$ python -q
>>> import numpy as np
>>> np.set_printoptions(suppress=True, linewidth=120)
>>> K = np.load("x.npy")
>>> K
array([[ 13,   0,  18,  12],
       [ -5, -18,   0,  -6],
       [  1, -12,   6,   0],
       [  2, -11,   7,   1],
       [  2, -11,   7,   1]])
>>> # null space of dimension 2
>>> x = np.array([7, 1, 6, 9])
>>> h1 = np.maximum(K @ x, 0)
>>> h1
array([307,   0,  31,  54,  54])
>>> K * (h1 > 1e-9)[:, None]
array([[ 13,   0,  18,  12],
       [  0,   0,   0,   0],
       [  1, -12,   6,   0],
       [  2, -11,   7,   1],
       [  2, -11,   7,   1]])
>>> np.maximum(K @ x, 0) - np.maximum(-K @ x, 0)
array([ 307, -107,   31,   54,   54])
>>> J = np.array([[-2, 3, 3, -2, -3],
...     [-3, -1, 2, -1, 2],
...     [0, 0, 0, 0, 0],
...     [-2, 3, 3, -2, -3],
...     [0, 0, 0, 0, 0],
...     [-2, 3, 1, -2, 2],
...     [0, 0, 0, 0, 0],
...     [0, 0, 0, 0, 0],
...     [-5, 1, 2, -2, 3],
...     [-5, 4, 3, -4, 0],
...     [-8, 0, 6, -3, 0]])
>>> gram = np.cov(J, rowvar=False)
>>> np.median(J, axis=0)
array([-2.,  0.,  2., -2.,  0.])
>>> np.argsort(-J.std(axis=0).round(6), kind="stable")
array([0, 2, 4, 1, 3])
>>> np.round(np.corrcoef(J.T), 3)
array([[ 1.   , -0.179, -0.887,  0.829, -0.215],
       [-0.179,  1.   ,  0.288, -0.683, -0.379],
       [-0.887,  0.288,  1.   , -0.809, -0.222],
       [ 0.829, -0.683, -0.809,  1.   ,  0.057],
       [-0.215, -0.379, -0.222,  0.057,  1.   ]])
>>> np.round(np.linalg.eigvalsh(gram)[::-1], 3)
array([11.647,  4.882,  2.145,  0.065,  0.025])
>>> Ac = J - J.mean(axis=0)
>>> vecs = np.linalg.svd(Ac)[2][:3]
>>> out = Ac - Ac @ vecs.T @ vecs
>>> np.round(np.linalg.norm(out) / np.linalg.norm(Ac), 3)
np.float64(0.069)
>>> np.round((Ac @ vecs.T).std(axis=0), 3)
array([3.254, 2.107, 1.396])
>>> np.round(np.cov(Ac @ vecs.T, rowvar=False), 3) + 0
array([[11.647,  0.   ,  0.   ],
       [ 0.   ,  4.882,  0.   ],
       [ 0.   ,  0.   ,  2.145]])
